$ python3 -q
>>> import numpy as np
>>> np.set_printoptions(precision=1, suppress=True, linewidth=100)
>>> X = np.load("layer12.npy")
>>> X
array([[-2,  0,  0,  0,  0,  0,  0,  0],
       [ 0,  4,  0,  0,  0,  0,  0,  0],
       [ 0,  0,  4,  0,  0,  0,  0,  0],
       [ 0,  0,  0, -5,  0,  0,  0,  0],
       [ 0,  0,  0,  0, -1,  0,  0,  0],
       [ 0,  0,  0,  0,  0, -4,  0,  0],
       [ 0,  0,  0,  0,  0,  0, -5,  0],
       [ 0,  0,  0,  0,  0,  0,  0,  0]])
>>> B = X[0, 0] * X[1:] - np.outer(X[1:, 0], X[0])
>>> B
array([[ 0, -8,  0,  0,  0,  0,  0,  0],
       [ 0,  0, -8,  0,  0,  0,  0,  0],
       [ 0,  0,  0, 10,  0,  0,  0,  0],
       [ 0,  0,  0,  0,  2,  0,  0,  0],
       [ 0,  0,  0,  0,  0,  8,  0,  0],
       [ 0,  0,  0,  0,  0,  0, 10,  0],
       [ 0,  0,  0,  0,  0,  0,  0,  0]])
>>> np.flatnonzero(~B.round(6).any(axis=1))
array([6])
>>> np.linalg.matrix_rank(B), np.linalg.matrix_rank(X)
(np.int64(6), np.int64(7))
>>> rank = np.linalg.matrix_rank(B)
>>> rank
np.int64(6)
>>> null = np.linalg.svd(B)[2][rank:].T
>>> [int(np.linalg.matrix_rank(B[:, :j + 1])) for j in range(8)]
[0, 1, 2, 3, 4, 5, 6, 6]
>>> print(null @ null.T)
[[1. 0. 0. 0. 0. 0. 0. 0.]
 [0. 0. 0. 0. 0. 0. 0. 0.]
 [0. 0. 0. 0. 0. 0. 0. 0.]
 [0. 0. 0. 0. 0. 0. 0. 0.]
 [0. 0. 0. 0. 0. 0. 0. 0.]
 [0. 0. 0. 0. 0. 0. 0. 0.]
 [0. 0. 0. 0. 0. 0. 0. 0.]
 [0. 0. 0. 0. 0. 0. 0. 1.]]
>>> np.allclose(B @ null, 0)
True
>>> B @ null
array([[0., 0.],
       [0., 0.],
       [0., 0.],
       [0., 0.],
       [0., 0.],
       [0., 0.],
       [0., 0.]])
>>> print([int(np.linalg.matrix_rank(B[:i])) for i in range(1, len(B) + 1)])
[1, 2, 3, 4, 5, 6, 6]
>>> np.prod(np.diag(X)), round(np.linalg.det(X), 1)
(np.int64(0), np.float64(0.0))
>>> left, sig, Vt = np.linalg.svd(X)
>>> np.argmax(sig[:-1] / (sig[1:] + 1e-6)) + 1
np.int64(7)
>>> sig
array([5., 5., 4., 4., 4., 2., 1., 0.])
>>> B = left[:, :7] @ np.diag(sig[:7]) @ Vt[:7]
>>> print(np.linalg.matrix_rank(B))
7
>>> np.linalg.matrix_rank(X, rtol=0.05)
np.int64(7)
>>> print(np.abs(X - B).max())
0.0
>>> F = np.load("x.npy")
>>> F
array([[ 2.,  3.,  1.,  2.,  2.,  3.,  2.,  1.,  9.],
       [ 0.,  3.,  1.,  3.,  4.,  3.,  4.,  0., -3.],
       [ 5.,  0.,  5.,  4.,  0.,  1.,  5.,  3.,  3.],
       [ 1.,  2.,  1.,  3.,  0.,  1.,  4.,  5., -9.],
       [ 0.,  0.,  2.,  1.,  1.,  1.,  4.,  3.,  3.],
       [ 3.,  0.,  2.,  5.,  2.,  4.,  4.,  5.,  3.],
       [ 5.,  3.,  3.,  0.,  4.,  2.,  0.,  4.,  7.],
       [ 1.,  4.,  4.,  2.,  4.,  4.,  3.,  2., -3.],
       [ 0.,  0.,  0.,  0.,  0.,  0.,  0.,  0., -5.]])
>>> B = np.linalg.inv(F)
>>> np.round(np.linalg.cond(F), 1)
np.float64(60.6)
>>> print(np.round(np.linalg.inv(B), 1) + 0)
[[ 2.  3.  1.  2.  2.  3.  2.  1.  9.]
 [ 0.  3.  1.  3.  4.  3.  4.  0. -3.]
 [ 5.  0.  5.  4.  0.  1.  5.  3.  3.]
 [ 1.  2.  1.  3.  0.  1.  4.  5. -9.]
 [ 0.  0.  2.  1.  1.  1.  4.  3.  3.]
 [ 3.  0.  2.  5.  2.  4.  4.  5.  3.]
 [ 5.  3.  3.  0.  4.  2.  0.  4.  7.]
 [ 1.  4.  4.  2.  4.  4.  3.  2. -3.]
 [ 0.  0.  0.  0.  0.  0.  0.  0. -5.]]
>>> print(round(float(np.linalg.det(F) * np.linalg.det(B)), 1))
1.0
>>> np.allclose(B, F.T)
False
>>> B = F[0, 0] * F[1:] - np.outer(F[1:, 0], F[0])
>>> print(B)
[[  0.   6.   2.   6.   8.   6.   8.   0.  -6.]
 [  0. -15.   5.  -2. -10. -13.   0.   1. -39.]
 [  0.   1.   1.   4.  -2.  -1.   6.   9. -27.]
 [  0.   0.   4.   2.   2.   2.   8.   6.   6.]
 [  0.  -9.   1.   4.  -2.  -1.   2.   7. -21.]
 [  0.  -9.   1. -10.  -2. -11. -10.   3. -31.]
 [  0.   5.   7.   2.   6.   5.   4.   3. -15.]
 [  0.   0.   0.   0.   0.   0.   0.   0. -10.]]
>>> np.flatnonzero(~B.round(6).any(axis=1))
array([], dtype=int64)
>>> F[:, 0] / F[0, 0]
array([1. , 0. , 2.5, 0.5, 0. , 1.5, 2.5, 0.5, 0. ])
>>> np.linalg.matrix_rank(B), np.linalg.matrix_rank(F)
(np.int64(8), np.int64(9))
>>> print(round(np.linalg.norm(B, 1), 1), round(float(np.linalg.norm(B, np.inf)), 1))
155.0 85.0
>>> round(np.linalg.norm(B, "nuc"), 1)
np.float64(137.5)
>>> round(float(np.linalg.norm(B[4] - B[5])), 1)
23.6
>>> round(float(np.linalg.norm(B[4], 1)), 1), round(float(np.linalg.norm(B[4], np.inf)), 1)
(47.0, 21.0)
>>> print(np.linalg.norm(B, axis=0))
[ 0.  21.2  9.8 13.4 14.7 18.9 16.9 13.6 63.6]
>>> rng = np.random.default_rng(1665)
>>> B = F + rng.integers(-2, 3, (9, 8)) @ rng.integers(-2, 3, (8, 9))
>>> B
array([[  6.,   8.,   7.,  -1.,  -3.,   7.,   0.,   4.,   9.],
       [ -5.,   6., -14.,   0.,  -3.,   0.,   8.,  -4.,  -2.],
       [  4.,   1.,  -5.,   5.,   5., -13.,   2.,  11.,  16.],
       [  3.,   4.,   2.,  -1.,  -2.,   8.,   9.,  -3., -21.],
       [  0.,  -7.,   8.,  -2.,   7.,   4.,   6.,   5.,   2.],
       [  8.,  -8.,   4.,  15.,  -6.,   7.,   1.,   3.,  13.],
       [  6.,   2.,   5., -12.,   7.,   5.,   0.,   7.,  11.],
       [  5.,   2.,   5.,   6.,   4.,  12.,  -2.,  -7.,  -4.],
       [ -1.,  -5.,   0.,   8., -15.,  -5.,   6.,   7.,   3.]])
>>> B - F
array([[  4.,   5.,   6.,  -3.,  -5.,   4.,  -2.,   3.,   0.],
       [ -5.,   3., -15.,  -3.,  -7.,  -3.,   4.,  -4.,   1.],
       [ -1.,   1., -10.,   1.,   5., -14.,  -3.,   8.,  13.],
       [  2.,   2.,   1.,  -4.,  -2.,   7.,   5.,  -8., -12.],
       [  0.,  -7.,   6.,  -3.,   6.,   3.,   2.,   2.,  -1.],
       [  5.,  -8.,   2.,  10.,  -8.,   3.,  -3.,  -2.,  10.],
       [  1.,  -1.,   2., -12.,   3.,   3.,   0.,   3.,   4.],
       [  4.,  -2.,   1.,   4.,   0.,   8.,  -5.,  -9.,  -1.],
       [ -1.,  -5.,   0.,   8., -15.,  -5.,   6.,   7.,   8.]])
>>> np.linalg.matrix_rank(B - F, tol=1e-8)
np.int64(8)
>>> cent = np.sign(np.array([[-3, 2, -4, -1], [0, -3, -3, -2], [-2, -5, -5, -4], [4, -2, -3, 1]]))
>>> B = (np.tril(cent, -1) + np.eye(4)) @ (np.triu(cent, 1) + np.eye(4))
>>> evals = np.array([0, 3, 0, 0])
>>> arr = np.rint(B * evals @ np.linalg.inv(B)) + 0
>>> arr
array([[  3.,  18.,   9.,   6.],
       [  3.,  18.,   9.,   6.],
       [ -6., -36., -18., -12.],
       [  0.,   0.,   0.,   0.]])
>>> rank = np.linalg.matrix_rank(arr)
>>> rank
np.int64(1)
>>> null = np.linalg.svd(arr)[2][rank:].T
>>> np.allclose(arr @ null, 0)
True
>>> np.round(arr @ null, 1) + 0
array([[0., 0., 0.],
       [0., 0., 0.],
       [0., 0., 0.],
       [0., 0., 0.]])
>>> print(np.linalg.matrix_rank(arr.T @ arr), np.linalg.matrix_rank(arr @ arr.T))
1 1
>>> np.round(null @ null.T, 1) + 0
array([[ 1. , -0.1, -0.1,  0. ],
       [-0.1,  0.3, -0.4, -0.2],
       [-0.1, -0.4,  0.8, -0.1],
       [ 0. , -0.2, -0.1,  0.9]])
>>> print([int(np.linalg.matrix_rank(arr[:, :j + 1])) for j in range(4)])
[1, 1, 1, 1]
>>> null.shape
(4, 3)
>>> mat = np.loadtxt("arr.csv", delimiter=",")
>>> print(mat)
[[-0.1  0.6 -1.2  2.1]
 [-1.7 -0.2 -3.3  0.4]
 [ 0.3  0.5  5.1  0.8]
 [-1.1 -0.3 -3.3  0.5]
 [-0.2  0.9  3.6 -0.1]]
>>> x = np.array([2, -2, 2, -1])
>>> target = mat @ x
>>> print(np.linalg.lstsq(mat, target)[0])
[ 2. -2.  2. -1.]
>>> print(np.round(np.linalg.pinv(mat) @ mat, 1) + 0)
[[1. 0. 0. 0.]
 [0. 1. 0. 0.]
 [0. 0. 1. 0.]
 [0. 0. 0. 1.]]
>>> np.linalg.solve(mat.T @ mat, mat.T @ target)
array([ 2., -2.,  2., -1.])
>>> target
array([ -5.9, -10. ,   9. ,  -8.7,   5.1])
>>> target = target + 0.3 * rng.normal(size=5)
>>> print(target)
[ -5.7 -10.2   8.9  -9.1   5. ]
>>> beta, *_ = np.linalg.lstsq(mat, target)
>>> beta.round()
array([ 2., -2.,  2., -1.])
>>> np.round(np.linalg.norm(target - mat @ beta), 1)
np.float64(0.3)
>>> beta
array([ 2.3, -1.7,  1.9, -1. ])
>>> def softmax(z):
...     e = np.exp(z - z.max(axis=-1, keepdims=True))
...     return e / e.sum(axis=-1, keepdims=True)
... 
>>> np.round(softmax(mat[1]), 1) + 0
array([0.1, 0.3, 0. , 0.6])
>>> att = mat @ mat.T / np.sqrt(4)
>>> softmax(att).round(6).argmax(axis=1)
array([0, 1, 2, 1, 2])
